$ python -q
>>> import numpy as np
>>> from numpy import linalg as LA
>>> np.set_printoptions(suppress=True, linewidth=140)
>>> F = np.array([[-5, 1, 1, -4, -3, -6, -4],
...     [3, 9, 9, 4, 5, 2, 4],
...     [-5, 1, 1, -4, -3, -6, -4],
...     [-3, 3, 3, -2, -1, -4, -2],
...     [0, 6, 6, 1, 2, -1, 1]])
>>> # rows 0 and 2 are equal
>>> LA.lstsq(F[:-1].T, F[-1])[2]
np.int32(2)
>>> np.unique(F.round(6), axis=0).shape
(4, 7)
>>> np.round(F @ LA.pinv(F) @ F, 4) + 0
array([[-5.,  1.,  1., -4., -3., -6., -4.],
       [ 3.,  9.,  9.,  4.,  5.,  2.,  4.],
       [-5.,  1.,  1., -4., -3., -6., -4.],
       [-3.,  3.,  3., -2., -1., -4., -2.],
       [ 0.,  6.,  6.,  1.,  2., -1.,  1.]])
>>> U, sigma, vt = LA.svd(F)
>>> np.argmax(sigma[:-1] / (sigma[1:] + 1e-6)) + 1
np.int64(2)
>>> sigma.round(4) + 0
array([18.3936, 15.2538,  0.    ,  0.    ,  0.    ])
>>> other = U[:, :2] @ np.diag(sigma[:2]) @ vt[:2]
>>> np.round(np.abs(F - other).max(), 4)
np.float64(0.0)
>>> other.round(4) + 0
array([[-5.,  1.,  1., -4., -3., -6., -4.],
       [ 3.,  9.,  9.,  4.,  5.,  2.,  4.],
       [-5.,  1.,  1., -4., -3., -6., -4.],
       [-3.,  3.,  3., -2., -1., -4., -2.],
       [ 0.,  6.,  6.,  1.,  2., -1.,  1.]])
>>> np.round(LA.norm(F - other, 2), 4), round(sigma[2], 4)
(np.float64(0.0), np.float64(0.0))
>>> LA.matrix_rank(other)
np.int64(2)
>>> LA.matrix_rank(F, rtol=0.05)
np.int64(2)
>>> U, sigma, vt = LA.svd(F)
>>> evecs = vt[:(sigma > 1e-8).sum()]
>>> rng = np.random.default_rng(559)
>>> x0 = F[2] + 4 * F[0] + rng.integers(2) * np.eye(7)[4]
>>> x0
array([-25.,   5.,   5., -20., -15., -30., -20.])
>>> np.allclose(evecs.T @ evecs @ x0, x0)
True
>>> LA.matrix_rank(F, rtol=0.1)
np.int64(2)
>>> [round(float(x), 4) for x in LA.svd(F, compute_uv=False)[:3]]
[18.3936, 15.2538, 0.0]
>>> LA.cond(F) > 100
np.True_
>>> J = np.load("x.npy")
>>> J
array([[-10,   1,   9,  -1, -11,  -1,  -7,   5],
       [-16,  -4, -10,   4, -14,   8, -10,  12],
       [-22,   0,   3,  -1, -15,   9, -20,   9],
       [ -6,  -5,  -4,   3,  -2,   9, -12,   1],
       [ -4,  -1,   5,   0,  -3,   2,  -7,   0],
       [ -4,  -8,  -3,   4,   3,  14, -19,  -4],
       [-26,  -3,  -1,   3, -25,   7, -17,  17]])
>>> # rows and columns are dependent
>>> other = J / np.sqrt((J ** 2).mean(axis=1, keepdims=True))
>>> LA.matrix_rank(other) == LA.matrix_rank(J)
np.True_
>>> np.round(LA.norm(other, axis=1), 4)
array([2.8284, 2.8284, 2.8284, 2.8284, 2.8284, 2.8284, 2.8284])
>>> r = LA.matrix_rank(J)
>>> r
np.int64(4)
>>> N = LA.svd(J)[2][r:].T
>>> [int(LA.matrix_rank(J[:, :j + 1])) for j in range(8)]
[1, 2, 3, 4, 4, 4, 4, 4]
>>> np.allclose(J @ N, 0)
True
>>> round(float(LA.norm(J, 2) / LA.norm(J)), 4)
0.9022
>>> np.argsort(-LA.norm(J, axis=0).round(6), kind="stable")[:3]
array([0, 6, 4])
>>> LA.matrix_rank(J, rtol=0.1)
np.int64(3)
>>> np.abs(np.diag(LA.qr(J)[1])) > 1e-9
array([ True,  True,  True,  True, False, False, False])
>>> LA.lstsq(J[:-1].T, J[-1])[2]
np.int32(4)
>>> try:
...     LA.inv(J)
... except LA.LinAlgError as e:
...     print(e)
... 
Last 2 dimensions of the array must be square
>>> round(np.trace(LA.pinv(J) @ J), 4)
np.float64(4.0)
>>> np.unique(J.round(6), axis=0).shape
(7, 8)
>>> U, sigma, vt = LA.svd(J)
>>> evecs = vt[:(sigma > 1e-8).sum()]
>>> x0 = J[1] + 2 * J[6] + rng.integers(2) * np.eye(8)[4]
>>> x0
array([-68., -10., -12.,  10., -63.,  22., -44.,  46.])
>>> np.allclose(evecs.T @ evecs @ x0, x0)
False
>>> mat = np.load("run1.npy")
>>> mat
array([[-6,  6,  4, -4,  2,  4, -4, -4,  2],
       [ 3, -3, -2,  2, -1, -2,  2,  2, -1],
       [-6,  6,  4, -4,  2,  4, -4, -4,  2],
       [ 0,  0,  0,  0,  0,  0,  0,  0,  0],
       [ 0,  0,  0,  0,  0,  0,  0,  0,  0],
       [ 3, -3, -2,  2, -1, -2,  2,  2, -1],
       [ 0,  0,  0,  0,  0,  0,  0,  0,  0]])
>>> r = LA.matrix_rank(mat)
>>> r
np.int64(1)
>>> N = LA.svd(mat)[2][r:].T
>>> LA.matrix_rank(mat.T @ mat), LA.matrix_rank(mat @ mat.T)
(np.int64(1), np.int64(1))
>>> [int(LA.matrix_rank(np.delete(mat, i, axis=0))) for i in range(7)]
[1, 1, 1, 1, 1, 1, 1]
>>> U, sigma, vt = LA.svd(mat)
>>> evecs = vt[:(sigma > 1e-8).sum()]
>>> x0 = mat[0] + 2 * mat[3] + rng.integers(2) * np.eye(9)[4]
>>> x0
array([-6.,  6.,  4., -4.,  2.,  4., -4., -4.,  2.])
>>> np.round(np.diag(evecs.T @ evecs), 4)
array([0.225, 0.225, 0.1  , 0.1  , 0.025, 0.1  , 0.1  , 0.1  , 0.025])
>>> LA.matrix_rank(np.vstack([mat, x0]))
np.int64(1)
>>> E = np.load("a.npy")
>>> E
array([[  0,   0,  -1,  -4,  -2,   3,  -6],
       [  0,   0,  -3,   0,  -4,   5, -10],
       [  1,   3,   0,  -1,   1,  -9,   2],
       [  4,   0,   1,   0,  -6,   4,   9],
       [  2,   4,  -1,   6,   0,   7,  -6],
       [ -3,  -5,   9,  -4,  -7,   0,  -1],
       [  6,  10,  -2,  -9,   6,   1,   0]])
>>> # antisymmetric, zero diagonal
>>> x0 = np.array([1, 3, 1, 0, 3, 2, 0])
>>> E * x0
array([[  0,   0,  -1,   0,  -6,   6,   0],
       [  0,   0,  -3,   0, -12,  10,   0],
       [  1,   9,   0,   0,   3, -18,   0],
       [  4,   0,   1,   0, -18,   8,   0],
       [  2,  12,  -1,   0,   0,  14,   0],
       [ -3, -15,   9,   0, -21,   0,   0],
       [  6,  30,  -2,   0,  18,   2,   0]])
>>> np.sign((E @ x0).round(6))
array([-1, -1, -1, -1,  1, -1,  1])
>>> (E * x0).sum(axis=1)
array([ -1,  -5,  -5,  -5,  27, -30,  54])
>>> LA.norm(E @ x0) <= LA.norm(E, 2) * LA.norm(x0) + 1e-9
np.True_
>>> E @ (2 * x0)
array([ -2, -10, -10, -10,  54, -60, 108])
>>> U, sigma, vt = LA.svd(E)
>>> evecs = vt[:(sigma > 1e-8).sum()]
>>> x0 = E[0] + -2 * E[1] + rng.integers(2) * np.eye(7)[0]
>>> x0
array([ 1.,  0.,  5., -4.,  6., -7., 14.])
>>> np.round(np.diag(evecs.T @ evecs), 4)
array([0.3766, 0.7334, 0.98  , 0.9976, 0.956 , 0.9887, 0.9678])
>>> U, sigma, vt = LA.svd(E)
>>> np.argmax(sigma[:-1] / (sigma[1:] + 1e-6)) + 1
np.int64(6)
>>> sigma.round(4) + 0
array([18.3667, 18.3667, 12.4177, 12.4177,  5.5197,  5.5197,  0.    ])
>>> other = U[:, :6] @ np.diag(sigma[:6]) @ vt[:6]
>>> LA.matrix_rank(other)
np.int64(6)
>>> round(float(LA.norm(E - other, 2)), 4), np.round(sigma[6], 4)
(0.0, np.float64(0.0))
>>> round(float(LA.norm(E - other) / LA.norm(E)), 4)
0.0
>>> round(np.abs(E - other).max(), 4)
np.float64(0.0)
>>> th = np.radians(15)
>>> Rm = np.eye(7)
>>> Rm[4, 4] = Rm[2, 2] = np.cos(th)
>>> Rm[4, 2], Rm[2, 4] = -np.sin(th), np.sin(th)
>>> Rm.round(4)
array([[ 1.    ,  0.    ,  0.    ,  0.    ,  0.    ,  0.    ,  0.    ],
       [ 0.    ,  1.    ,  0.    ,  0.    ,  0.    ,  0.    ,  0.    ],
       [ 0.    ,  0.    ,  0.9659,  0.    ,  0.2588,  0.    ,  0.    ],
       [ 0.    ,  0.    ,  0.    ,  1.    ,  0.    ,  0.    ,  0.    ],
       [ 0.    ,  0.    , -0.2588,  0.    ,  0.9659,  0.    ,  0.    ],
       [ 0.    ,  0.    ,  0.    ,  0.    ,  0.    ,  1.    ,  0.    ],
       [ 0.    ,  0.    ,  0.    ,  0.    ,  0.    ,  0.    ,  1.    ]])
>>> other = E @ Rm.T
>>> np.allclose(E @ E.T, other @ other.T)
True
>>> np.round(LA.svd(E, compute_uv=False), 4) + 0, np.round(LA.svd(other, compute_uv=False), 4) + 0
(array([18.3667, 18.3667, 12.4177, 12.4177,  5.5197,  5.5197,  0.    ]), array([18.3667, 18.3667, 12.4177, 12.4177,  5.5197,  5.5197,  0.    ]))
>>> gram = Rm.T @ Rm
>>> np.round(LA.svd(Rm, compute_uv=False) ** 2, 4)
array([1., 1., 1., 1., 1., 1., 1.])
>>> np.allclose(gram, gram.T)
True
>>> LA.matrix_rank(gram)
np.int64(7)
>>> (Rm @ Rm.T).shape
(7, 7)
>>> np.diag(gram)
array([1., 1., 1., 1., 1., 1., 1.])
>>> other = np.array([[5], [0], [8]])
>>> K = np.block([[np.zeros((3, 3)), other], [other.T, np.zeros((1, 1))]])
>>> K
array([[0., 0., 0., 5.],
       [0., 0., 0., 0.],
       [0., 0., 0., 8.],
       [5., 0., 8., 0.]])
>>> # symmetric
>>> vals, evecs = LA.eigh(K)
>>> np.round(LA.svd(K, compute_uv=False), 4)
array([9.434, 9.434, 0.   , 0.   ])
>>> vals.round(4) + 0
array([-9.434,  0.   ,  0.   ,  9.434])
>>> np.unique(vals.round(6) + 0, return_counts=True)[1]
array([1, 2, 1])
>>> np.round(evecs @ np.diag(vals) @ evecs.T, 4) + 0
array([[0., 0., 0., 5.],
       [0., 0., 0., 0.],
       [0., 0., 0., 8.],
       [5., 0., 8., 0.]])
>>> np.round(evecs.T @ evecs, 4) + 0
array([[1., 0., 0., 0.],
       [0., 1., 0., 0.],
       [0., 0., 1., 0.],
       [0., 0., 0., 1.]])
>>> (vals > 1e-8).sum(), (vals < -1e-8).sum()
(np.int64(1), np.int64(1))
>>> np.round(np.abs(evecs[:, -1]), 4)
array([0.3748, 0.    , 0.5996, 0.7071])
